% python3 -q
>>> import numpy as np
>>> np.set_printoptions(precision=3, suppress=True, linewidth=140)
>>> def rnd(a):
...     return np.round(a, 3) + 0
... 
>>> E = np.load("mat.npy")
>>> E
array([[-6. , -0.9,  0. ],
       [ 0.5,  0.2,  1.3],
       [ 0.5, -1. , -0.9],
       [-3.5, -0.2, -0.7]])
>>> # column 0 dominates
>>> cov = E.T @ E
>>> rnd(np.linalg.svd(E, compute_uv=False) ** 2)
array([49.6  ,  3.281,  0.75 ])
>>> np.linalg.matrix_rank(cov)
np.int64(3)
>>> (E @ E.T).shape
(4, 4)
>>> Y = E / np.sqrt((E ** 2).mean(axis=1, keepdims=True))
>>> np.linalg.matrix_rank(Y) == np.linalg.matrix_rank(E)
np.True_
>>> rnd(Y[2])
array([ 0.603, -1.207, -1.086])
>>> Y = E / np.linalg.norm(E, axis=1, keepdims=True)
>>> cov = Y @ Y.T
>>> (np.abs(cov) > 0.9).astype(int)
array([[1, 0, 0, 1],
       [0, 1, 0, 0],
       [0, 0, 1, 0],
       [1, 0, 0, 1]])
>>> rnd(np.linalg.norm(Y, axis=1))
array([1., 1., 1., 1.])
>>> W0 = np.loadtxt("a.csv", delimiter=",")
>>> rnd(W0)
array([[-0.292, -0.861,  0.174],
       [ 0.375, -0.113, -0.797],
       [-0.458, -0.207, -0.564],
       [ 0.625, -0.447,  0.124],
       [ 0.417, -0.057,  0.033]])
>>> Y = np.array([[1, 1], [2, 2]])
>>> W2 = np.kron(Y, W0)
>>> W2.shape
(10, 6)
>>> np.linalg.matrix_rank(W2)
np.int64(3)
>>> Y = W0 / np.sqrt((W0 ** 2).mean(axis=1, keepdims=True))
>>> rnd(np.linalg.norm(Y, axis=1))
array([1.732, 1.732, 1.732, 1.732, 1.732])
>>> rnd(Y[3])
array([ 1.39 , -0.995,  0.276])
>>> left, sigma, Vt = np.linalg.svd(W0, full_matrices=False)
>>> rnd(sigma / sigma[0])
array([1., 1., 1.])
>>> np.allclose(left * sigma @ Vt, W0)
True
>>> rnd(left.T @ left)
array([[1., 0., 0.],
       [0., 1., 0.],
       [0., 0., 1.]])
>>> rnd(np.cumsum(sigma ** 2) / np.sum(sigma ** 2))
array([0.333, 0.667, 1.   ])
>>> rnd(Vt @ Vt.T)
array([[1., 0., 0.],
       [0., 1., 0.],
       [0., 0., 1.]])
>>> (sigma > 1e-8).sum()
np.int64(3)
>>> left.shape, sigma.shape, Vt.shape
((5, 3), (3,), (3, 3))
>>> rnd(W0[:, 1] @ W0[:, 0])
np.float64(0.0)
>>> rnd(W0.T @ W0)
array([[1., 0., 0.],
       [0., 1., 0.],
       [0., 0., 1.]])
>>> arr = np.load("x.npy")
>>> rnd(arr)
array([[ 48.125, -24.615, -12.794,  34.837],
       [ 38.033, -19.842, -10.805,  27.775],
       [ 37.903, -19.78 , -10.78 ,  27.684],
       [ 29.87 , -15.918,  -9.213,  22.079],
       [ 26.014, -14.037,  -8.459,  19.392],
       [ -2.141,   1.352,   3.768,  -2.909],
       [ -2.427,   1.511,   4.347,  -3.334],
       [ -3.358,   1.994,   6.204,  -4.711],
       [-21.761,   9.234,  30.565, -26.89 ],
       [-33.261,  13.504,  41.873, -39.076],
       [-36.07 ,  14.544,  44.462, -41.977],
       [-39.129,  15.677,  47.224, -45.112],
       [-39.83 ,  15.937,  47.849, -45.827]])
>>> # looks like rank 3
>>> W2 = arr[[10, 12]].astype(float)
>>> for _ in range(5):
...     idx = np.linalg.norm(arr[:, None] - W2, axis=-1).argmin(axis=1)
...     W2 = np.array([arr[idx == j].mean(axis=0) for j in range(2)])
... 
>>> idx
array([0, 0, 0, 0, 0, 0, 0, 0, 1, 1, 1, 1, 1])
>>> rnd(W2[1] - W2[0])
array([-55.513,  24.946,  47.111, -54.878])
>>> np.abs(W2[1] - W2[0]).argmax()
np.int64(0)
>>> left, sigma, Vt = np.linalg.svd(arr)
>>> vecs = Vt[:(sigma > 1e-8).sum()]
>>> rng = np.random.default_rng(264609)
>>> vec = arr[2] + -3 * arr[8] + rng.integers(2) * np.eye(4)[0]
>>> rnd(vec)
array([ 104.185,  -47.482, -102.474,  108.353])
>>> rnd(vecs.T @ vecs)
array([[ 0.72 , -0.064,  0.178,  0.407],
       [-0.064,  0.986,  0.04 ,  0.093],
       [ 0.178,  0.04 ,  0.887, -0.259],
       [ 0.407,  0.093, -0.259,  0.408]])
>>> rnd(np.diag(vecs.T @ vecs))
array([0.72 , 0.986, 0.887, 0.408])
>>> np.allclose(vecs.T @ vecs @ vec, vec)
False
>>> rnd(np.linalg.norm(vec - vecs.T @ vecs @ vec))
np.float64(0.529)
>>> np.linalg.matrix_rank(np.vstack([arr, vec]))
np.int64(4)
